$ ipython --no-banner

In [1]: import numpy as np

In [2]: from numpy import linalg as LA

In [3]: np.set_printoptions(precision=2, suppress=True, linewidth=200, floatmode="fixed")

In [4]: rnd = lambda a: np.round(a, 2) + 0

In [5]: X = np.load("test9.npy")

In [6]: X
Out[6]: 
array([[ 2.00, -3.00,  0.00,  0.00],
       [-3.00,  0.00, -3.00,  0.00],
       [ 0.00, -3.00,  2.00, -3.00],
       [ 0.00,  0.00, -3.00, -3.00]])

In [7]: w, evecs = LA.eigh(X)

In [8]: rnd(evecs.T @ evecs)
Out[8]: 
array([[1.00, 0.00, 0.00, 0.00],
       [0.00, 1.00, 0.00, 0.00],
       [0.00, 0.00, 1.00, 0.00],
       [0.00, 0.00, 0.00, 1.00]])

In [9]: rnd(LA.svd(X, compute_uv=False))
Out[9]: array([5.74, 4.98, 2.70, 2.45])

In [10]: rnd(evecs.T @ X @ evecs)
Out[10]: 
array([[-4.98,  0.00,  0.00,  0.00],
       [ 0.00, -2.45,  0.00,  0.00],
       [ 0.00,  0.00,  2.70,  0.00],
       [ 0.00,  0.00,  0.00,  5.74]])

In [11]: B = np.array([[2, 0], [2, 2], [2, 2], [0, 1]])

In [12]: LA.matrix_rank(X @ B)
Out[12]: np.int64(2)

In [13]: np.einsum("ik,kj->ji", X, B)
Out[13]: 
array([[ -2.00, -12.00,  -2.00,  -6.00],
       [ -6.00,  -6.00,  -5.00,  -9.00]])

In [14]: np.vstack([X, B.T]).shape
Out[14]: (6, 4)

In [15]: w, evecs = LA.eig(X)

In [16]: rnd(X @ evecs[:, 0] - w[0] * evecs[:, 0])
Out[16]: array([0.00, 0.00, 0.00, 0.00])

In [17]: rnd(np.sort(LA.eigvals(X.T)))
Out[17]: array([-4.98, -2.45,  2.70,  5.74])

In [18]: x0 = np.array([0, 1, 3, 0])

In [19]: rhs = X @ x0

In [20]: rhs
Out[20]: array([-3.00, -9.00,  3.00, -9.00])

In [21]: rnd(LA.solve(X, rhs + X[:, 1]))
Out[21]: array([0.00, 2.00, 3.00, 0.00])

In [22]: rnd(LA.solve(X, -3 * rhs))
Out[22]: array([ 0.00, -3.00, -9.00,  0.00])

In [23]: rnd(LA.solve(X, X[:, 3]))
Out[23]: array([0.00, 0.00, 0.00, 1.00])

In [24]: data = np.loadtxt("sample8.csv", delimiter=",")

In [25]: data
Out[25]: 
array([[5.00, 3.00, 0.00, 0.00],
       [1.00, 3.00, 0.00, 0.00],
       [0.00, 0.00, 5.00, 3.00],
       [0.00, 0.00, 1.00, 3.00]])

In [26]: def softmax(z):
    ...:     e = np.exp(z - z.max(axis=-1, keepdims=True))
    ...:     return e / e.sum(axis=-1, keepdims=True)
    ...: 

In [27]: rnd(softmax(data[0]))
Out[27]: array([0.87, 0.12, 0.01, 0.01])

In [28]: rnd(softmax(data[0] + 4))
Out[28]: array([0.87, 0.12, 0.01, 0.01])

In [29]: att = data @ data.T / np.sqrt(4)

In [30]: rnd(softmax(att + np.triu(np.full(att.shape, -np.inf), 1)))
Out[30]: 
array([[1.00, 0.00, 0.00, 0.00],
       [0.88, 0.12, 0.00, 0.00],
       [0.00, 0.00, 1.00, 0.00],
       [0.00, 0.00, 0.88, 0.12]])

In [31]: rng = np.random.default_rng(5316)

In [32]: idx = rng.permutation(4)

In [33]: idx
Out[33]: array([3, 1, 0, 2])

In [34]: B = data[idx][:, idx]

In [35]: np.allclose(B, data)
Out[35]: False

In [36]: B
Out[36]: 
array([[3.00, 0.00, 0.00, 1.00],
       [0.00, 3.00, 1.00, 0.00],
       [0.00, 3.00, 5.00, 0.00],
       [3.00, 0.00, 0.00, 5.00]])

In [37]: blk = np.stack([B, 5 * B, B[::-1]])

In [38]: (blk @ B.T).shape
Out[38]: (3, 4, 4)

In [39]: blk.shape
Out[39]: (3, 4, 4)

In [40]: rnd(LA.det(blk))
Out[40]: array([  144.00, 90000.00,   144.00])

In [41]: left, sig, vt = LA.svd(data, full_matrices=False)

In [42]: rnd(np.sqrt((sig ** 2).sum())), rnd(LA.norm(data))
Out[42]: (np.float64(9.38), np.float64(9.38))

In [43]: rnd(sig / sig[0])
Out[43]: array([1.00, 1.00, 0.30, 0.30])

In [44]: np.flatnonzero(LA.matrix_power((data != 0) + (data.T != 0) + np.eye(4), 4)[0])
Out[44]: array([0, 1])

In [45]: rnd(LA.det(data))
Out[45]: np.float64(144.0)

In [46]: data @ data
Out[46]: 
array([[28.00, 24.00,  0.00,  0.00],
       [ 8.00, 12.00,  0.00,  0.00],
       [ 0.00,  0.00, 28.00, 24.00],
       [ 0.00,  0.00,  8.00, 12.00]])

In [47]: rnd(np.sort(LA.eigvals(data).real))
Out[47]: array([2.00, 2.00, 6.00, 6.00])

In [48]: mat = np.loadtxt("a.csv", delimiter=",")

In [49]: mat
Out[49]: 
array([[ 8.00, -3.00,  0.00,  0.00],
       [-3.00,  2.00, -3.00,  0.00],
       [ 0.00, -3.00,  2.00, -3.00],
       [ 0.00,  0.00, -3.00,  2.00]])

In [50]: B = data + rng.integers(-2, 3, (4, 2)) @ rng.integers(-2, 3, (2, 4))

In [51]: B
Out[51]: 
array([[ 5.00,  3.00,  2.00, -4.00],
       [ 3.00,  3.00,  4.00, -4.00],
       [-3.00,  0.00,  1.00,  5.00],
       [ 1.00,  0.00,  3.00,  1.00]])

In [52]: rnd(LA.svd(B - data, compute_uv=False))
Out[52]: array([9.28, 2.82, 0.00, 0.00])

In [53]: B - data
Out[53]: 
array([[ 0.00,  0.00,  2.00, -4.00],
       [ 2.00,  0.00,  4.00, -4.00],
       [-3.00,  0.00, -4.00,  2.00],
       [ 1.00,  0.00,  2.00, -2.00]])

In [54]: LA.matrix_rank(B - data, tol=1e-8)
Out[54]: np.int64(2)

In [55]: idx = rng.permutation(4)

In [56]: idx
Out[56]: array([0, 1, 3, 2])

In [57]: B = mat[idx][:, idx]

In [58]: rnd(np.sort(np.abs(LA.eigvals(B))))
Out[58]: array([1.34, 2.49, 5.66, 9.49])

In [59]: np.trace(B)
Out[59]: np.float64(14.0)

In [60]: np.diag(B)
Out[60]: array([8.00, 2.00, 2.00, 2.00])

In [61]: B
Out[61]: 
array([[ 8.00, -3.00,  0.00,  0.00],
       [-3.00,  2.00,  0.00, -3.00],
       [ 0.00,  0.00,  2.00, -3.00],
       [ 0.00, -3.00, -3.00,  2.00]])

In [62]: rnd(LA.det(B)), rnd(LA.det(mat[idx]))
Out[62]: (np.float64(-179.0), np.float64(179.0))
